>>> import numpy as np
>>> import numpy.linalg as la
>>> np.set_printoptions(precision=4, suppress=True, linewidth=120)
>>> Z = 20 * np.array([[0.5, -0.8, -0.3, -0.7, -0.6], [0.6, 0.0, -0.6, 0.7, 0.0]])
>>> rng = np.random.default_rng(92296)
>>> idx = rng.integers(0, 2, 23)
>>> M = Z[idx] + rng.normal(size=(23, 5))
>>> M
array([[ 12.4083,  -1.3132, -13.2802,  15.2005,  -0.7768],
       [ 10.265 , -15.1312,  -8.4881, -13.728 , -13.1844],
       [  9.9739, -16.3408,  -6.6004, -13.8483, -10.8914],
       [ 12.3459,  -0.2968, -13.113 ,  14.1706,  -0.1046],
       [  9.3292, -16.5161,  -5.3607, -14.6694, -12.3032],
       [ 10.8038,   1.4969, -12.7808,  13.5003,  -1.6537],
       [ 11.3688,   1.8288, -10.3241,  13.1728,   2.0614],
       [  9.2956, -14.7505,  -6.5137, -13.4599, -13.4633],
       [ 10.0435, -17.2279,  -7.1606, -16.0398, -11.7999],
       [  9.7372, -15.7718,  -5.7131, -12.6587, -12.4803],
       [ 10.6681, -16.6228,  -4.8359, -14.0959, -10.4827],
       [ 10.9384, -16.5879,  -6.112 , -12.9358, -10.709 ],
       [  9.5982, -16.4063,  -5.2303, -12.6711, -11.223 ],
       [ 13.8642,  -1.3779, -11.5569,  14.3213,   1.683 ],
       [ 12.1599, -15.7157,  -7.29  , -12.6761, -11.88  ],
       [ 11.5556,  -0.3778, -12.7788,  12.4773,   2.0968],
       [ 14.0757,   0.0657, -11.4427,  12.4227,  -2.0183],
       [  9.247 , -14.6399,  -5.2515, -15.0329, -13.1834],
       [ 11.2483,   0.5022, -10.2575,  13.989 ,  -0.0455],
       [ 11.5279,  -3.9578,  -9.9   ,  15.2792,   1.2887],
       [ 12.2385,   0.2331, -14.0524,  14.3365,  -1.3463],
       [ 11.934 ,  -0.5894, -11.8031,  13.9008,   0.7949],
       [ 10.8937,   0.7114,  -9.2478,  14.4724,   0.4709]])
>>> M.shape
(23, 5)
>>> la.svd(M, compute_uv=False)
array([89.7448, 75.7771,  7.3678,  4.5507,  3.9503])
>>> M.sum(axis=0)
array([ 255.5206, -178.7856, -209.0938,   15.4276, -129.1501])
>>> np.unravel_index(np.abs(M).argmax(), M.shape)
(np.int64(8), np.int64(1))
>>> round(np.abs(M).max(), 4)
np.float64(17.2279)
